$ python -q
>>> import numpy as np
>>> import numpy.linalg as la
>>> np.set_printoptions(precision=1, suppress=True, linewidth=140, sign=" ")
>>> Z = np.array([[-1, 1, 1, -3]])
>>> rng = np.random.default_rng(51590)
>>> X = rng.normal(size=(17, 1)) @ Z + np.array([9, 2, 3, 4])
>>> X
array([[10.8,  0.2,  1.2,  9.5],
       [ 9.4,  1.6,  2.6,  5.2],
       [ 9. ,  2. ,  3. ,  3.9],
       [ 8.2,  2.8,  3.8,  1.6],
       [ 9.8,  1.2,  2.2,  6.3],
       [ 9.8,  1.2,  2.2,  6.4],
       [ 7.4,  3.6,  4.6, -0.8],
       [ 7.6,  3.4,  4.4, -0.2],
       [ 9.1,  1.9,  2.9,  4.3],
       [11.3, -0.3,  0.7, 11. ],
       [ 8.8,  2.2,  3.2,  3.3],
       [ 7.9,  3.1,  4.1,  0.6],
       [ 8. ,  3. ,  4. ,  1. ],
       [10.6,  0.4,  1.4,  8.8],
       [ 9.3,  1.7,  2.7,  4.9],
       [ 9.1,  1.9,  2.9,  4.3],
       [ 7.9,  3.1,  4.1,  0.8]])
>>> # rank 2
>>> Z = X[[10, 8]].astype(float)
>>> for _ in range(5):
...     idx = la.norm(X[:, None] - Z, axis=-1).argmin(axis=1)
...     Z = np.array([X[idx == j].mean(axis=0) for j in range(2)])
... 
>>> idx
array([ 1,  1,  1,  0,  1,  1,  0,  0,  1,  1,  0,  0,  0,  1,  1,  1,  0])
>>> Z
array([[ 8. ,  3. ,  4. ,  0.9],
       [ 9.8,  1.2,  2.2,  6.5]])
>>> print(np.allclose(X[:-1].T @ la.lstsq(X[:-1].T, X[-1])[0], X[-1]))
True
>>> X @ la.pinv(X) @ X
array([[10.8,  0.2,  1.2,  9.5],
       [ 9.4,  1.6,  2.6,  5.2],
       [ 9. ,  2. ,  3. ,  3.9],
       [ 8.2,  2.8,  3.8,  1.6],
       [ 9.8,  1.2,  2.2,  6.3],
       [ 9.8,  1.2,  2.2,  6.4],
       [ 7.4,  3.6,  4.6, -0.8],
       [ 7.6,  3.4,  4.4, -0.2],
       [ 9.1,  1.9,  2.9,  4.3],
       [11.3, -0.3,  0.7, 11. ],
       [ 8.8,  2.2,  3.2,  3.3],
       [ 7.9,  3.1,  4.1,  0.6],
       [ 8. ,  3. ,  4. ,  1. ],
       [10.6,  0.4,  1.4,  8.8],
       [ 9.3,  1.7,  2.7,  4.9],
       [ 9.1,  1.9,  2.9,  4.3],
       [ 7.9,  3.1,  4.1,  0.8]])
>>> print(la.lstsq(X[:-1].T, X[-1])[2])
2
